$ python3 -q
>>> import numpy as np
>>> np.set_printoptions(suppress=True, linewidth=160)
>>> def rd(a):
...     return np.round(a, 3) + 0
... 
>>> arr = np.loadtxt("dump.csv", delimiter=",")
>>> arr
array([[ 1.,  0., -1.,  0.,  1.,  0.,  0., -2.,  0.,  0.,  3.,  0., -3.,  0.,  0.],
       [ 0.,  1.,  0., -2.,  0.,  0.,  0.,  0.,  0.,  3.,  0.,  0.,  0.,  0., -1.],
       [-2.,  0., -2.,  0.,  2., -2.,  0., -2.,  0.,  0., -1.,  0.,  0.,  0.,  0.],
       [ 0., -3.,  0.,  1.,  0.,  0.,  0.,  0.,  0.,  2.,  0.,  0.,  0.,  0., -1.],
       [-1.,  0., -2.,  0.,  0., -2.,  0., -1.,  0.,  0., -1.,  0., -3.,  0.,  0.],
       [ 2.,  0.,  1.,  0.,  3., -1.,  0.,  2.,  0.,  0.,  3.,  0., -1.,  0.,  0.],
       [ 0.,  0.,  0.,  0.,  0.,  0., -1.,  0.,  2.,  0.,  0.,  1.,  0.,  0.,  0.],
       [-3.,  0., -2.,  0.,  0., -1.,  0.,  1.,  0.,  0.,  0.,  0., -3.,  0.,  0.],
       [ 0.,  0.,  0.,  0.,  0.,  0.,  2.,  0.,  0.,  0.,  0.,  0.,  0., -2.,  0.],
       [ 0., -2.,  0.,  2.,  0.,  0.,  0.,  0.,  0., -3.,  0.,  0.,  0.,  0.,  1.],
       [-2.,  0.,  3.,  0.,  3.,  3.,  0.,  2.,  0.,  0.,  2.,  0., -1.,  0.,  0.],
       [ 0.,  0.,  0.,  0.,  0.,  0.,  1.,  0., -2.,  0.,  0.,  0.,  0., -3.,  0.],
       [ 2.,  0., -2.,  0.,  1.,  0.,  0.,  3.,  0.,  0.,  2.,  0.,  1.,  0.,  0.],
       [ 0.,  0.,  0.,  0.,  0.,  0., -2.,  0.,  3.,  0.,  0.,  3.,  0.,  3.,  0.],
       [ 0.,  3.,  0., -2.,  0.,  0.,  0.,  0.,  0.,  1.,  0.,  0.,  0.,  0., -1.]])
>>> np.unravel_index(np.abs(arr).argmax(), arr.shape)
(np.int64(0), np.int64(10))
>>> arr.shape
(15, 15)
>>> rd(arr.mean(axis=0))
array([-0.2  , -0.067, -0.333, -0.067,  0.667, -0.2  ,  0.   ,  0.2  ,  0.2  ,  0.2  ,  0.533,  0.267, -0.667, -0.133, -0.133])
>>> arr.sum(axis=0)
array([ -3.,  -1.,  -5.,  -1.,  10.,  -3.,   0.,   3.,   3.,   3.,   8.,   4., -10.,  -2.,  -2.])
>>> rd(np.linalg.norm(arr))
np.float64(17.436)
>>> np.count_nonzero(arr)
np.int64(71)
>>> np.linalg.matrix_rank(arr)
np.int64(15)
>>> A = np.loadtxt("arr.csv", delimiter=",")
>>> A
array([[-1.4,  0.6, -0.8, -1.8, -0.3, -0.6, -1.3],
       [ 1.1,  1.5, -0.6,  1.7,  0. ,  1.3, -1.1],
       [-1.4,  0.2,  0.6, -2.4,  0.1, -1.5, -0.4],
       [-1.1, -0.7,  2.4, -0.9, -1.6, -0.1,  0.2],
       [ 0.6,  0.8, -2. , -0.3,  0. , -0.9,  0.1],
       [ 0.5, -1. , -1. ,  0.4,  0.2, -0.5,  0.3],
       [-0.2, -0.3, -0.3,  1.1, -1.7,  0.1, -1. ],
       [-2.2,  0.6,  1.4,  1.8,  0.9, -1.4,  0.3],
       [ 0.7,  0.6, -1.4, -1. ,  0.7,  0.9, -1. ],
       [ 1.5,  0.9,  0.5,  0.3,  0.6,  0.2, -0.1],
       [ 0. ,  0. , -0.5,  0.6, -0.9,  1.8, -0.5],
       [-0.1, -0.2, -0.4, -1.2,  0.1, -0.9, -2.1],
       [-0.9, -0.9,  0. ,  0.1,  0.6, -1. , -1.1],
       [ 0.9,  0.7,  0. , -2. , -0.3, -0.1,  1.5],
       [ 0.9,  0.8,  1. , -1.8, -1.9,  0. , -1.1]])
>>> blk = np.stack([A, 2 * A, A[::-1]])
>>> np.linalg.matrix_rank(blk.reshape(3, -1))
np.int64(2)
>>> rd(np.linalg.norm(blk, axis=(1, 2)))
array([10.523, 21.046, 10.523])
>>> np.linalg.matrix_rank(blk)
array([7, 7, 7])
>>> D = np.linalg.norm(A[:, None] - A[None], axis=-1)
>>> D.mean(axis=1).argmax()
np.int64(7)
>>> (D + 1e9 * np.eye(15)).round(6).argmin(axis=1)
array([11, 10,  0, 14,  5,  4, 10, 12,  4,  1,  6,  0, 11,  9, 11])
>>> D[0].round(6).argsort(kind="stable")[:4]
array([ 0, 11,  2, 12])
>>> rd(D[:5, :5])
array([[0.   , 4.805, 2.064, 4.126, 3.142],
       [4.805, 0.   , 5.876, 5.626, 3.603],
       [2.064, 5.876, 0.   , 3.406, 4.019],
       [4.126, 5.626, 3.406, 0.   , 5.298],
       [3.142, 3.603, 4.019, 5.298, 0.   ]])
>>> M = np.loadtxt("out14.csv", delimiter=",")
>>> M
array([[ 0.,  6.,  2.,  3.,  5.,  2.,  0.,  1.,  1.,  0.,  0.],
       [-6.,  0., -3.,  0., -4.,  1.,  3.,  0., -6., -3.,  0.],
       [-2.,  3.,  0., -1.,  2., -4., -3., -2.,  1., -2.,  6.],
       [-3.,  0.,  1.,  0., -1.,  3., -1.,  2.,  4.,  0., -2.],
       [-5.,  4., -2.,  1.,  0., -1.,  0.,  2., -2.,  5.,  0.],
       [-2., -1.,  4., -3.,  1.,  0., -2., -1.,  1., -2.,  0.],
       [ 0., -3.,  3.,  1.,  0.,  2.,  0., -3.,  0., -5., -5.],
       [-1.,  0.,  2., -2., -2.,  1.,  3.,  0.,  4.,  1.,  0.],
       [-1.,  6., -1., -4.,  2., -1.,  0., -4.,  0., -4.,  1.],
       [ 0.,  3.,  2.,  0., -5.,  2.,  5., -1.,  4.,  0.,  2.],
       [ 0.,  0., -6.,  2.,  0.,  0.,  5.,  0., -1., -2.,  0.]])
>>> x0 = np.array([0, 3, 0, 3, 2, 0, 0, 1, 3, 1, 3])
>>> a = np.maximum(M @ x0, 0)
>>> M.T @ a
array([-160.,  469.,   83.,   88.,  177.,    6.,    7.,   -5.,  135.,    7.,  187.])
>>> rd(np.tanh(M @ x0))
array([ 1.   , -1.   ,  1.   ,  1.   ,  1.   , -1.   , -1.   ,  0.995,  1.   ,  1.   ,  0.762])
>>> np.maximum(M @ x0, 0) - np.maximum(-M @ x0, 0)
array([ 41., -29.,  27.,   6.,  16., -10., -29.,   3.,   5.,  16.,   1.])
>>> a
array([41.,  0., 27.,  6., 16.,  0.,  0.,  3.,  5., 16.,  1.])
>>> blk = np.stack([M, 4 * M, M[::-1]])
>>> (blk @ M.T).shape
(3, 11, 11)
>>> rd(np.linalg.det(blk))
array([0.   , 0.069, 0.   ])
>>> np.unique(M.round(6), axis=0).shape
(11, 11)
>>> rd(np.trace(np.linalg.pinv(M) @ M))
np.float64(10.0)
>>> np.linalg.lstsq(M[:-1].T, M[-1])[2]
np.int32(10)
>>> np.abs(np.diag(np.linalg.qr(M)[1])) > 1e-9
array([ True,  True,  True,  True,  True,  True,  True,  True,  True,  True, False])
>>> rank = np.linalg.matrix_rank(M)
>>> rank
np.int64(10)
>>> N = np.linalg.svd(M)[2][rank:].T
>>> [int(np.linalg.matrix_rank(M[:i])) for i in range(1, len(M) + 1)]
[1, 2, 3, 4, 5, 6, 7, 8, 9, 10, 10]
>>> [int(np.linalg.matrix_rank(np.delete(M, i, axis=0))) for i in range(11)]
[10, 10, 10, 10, 10, 10, 10, 10, 10, 10, 10]
>>> np.allclose(M @ N, 0)
True
>>> mat = np.load("run8.npy")
>>> mat
array([[ 82, -21,  19, -44,   1, -48,  74],
       [-21,  43,  -2, -13, -28,   9, -25],
       [ 19,  -2,  77, -14,   5,  30,  15],
       [-44, -13, -14,  84,  11,  37, -22],
       [  1, -28,   5,  11,  63, -20, -18],
       [-48,   9,  30,  37, -20,  82, -32],
       [ 74, -25,  15, -22, -18, -32,  87]])
>>> mat[:, 7]
Traceback (most recent call last):
  File "<python-input-46>", line 1, in <module>
    mat[:, 7]
    ~~~^^^^^^
IndexError: index 7 is out of bounds for axis 1 with size 7
>>> np.linalg.matrix_rank(mat)
np.int64(7)
>>> mat.sum(axis=0)
array([ 63, -37, 130,  39,  14,  58,  79])
>>> rd(np.linalg.svd(mat, compute_uv=False))
array([219.761, 107.69 ,  94.028,  72.228,  18.641,   4.617,   1.035])
>>> np.unravel_index(np.abs(mat).argmax(), mat.shape)
(np.int64(6), np.int64(6))
>>> mat.shape
(7, 7)
>>> mat[7]
Traceback (most recent call last):
  File "<python-input-52>", line 1, in <module>
    mat[7]
    ~~~^^^
IndexError: index 7 is out of bounds for axis 0 with size 7
>>> rd(np.linalg.norm(mat))
np.float64(272.617)
>>> np.count_nonzero(mat)
np.int64(49)
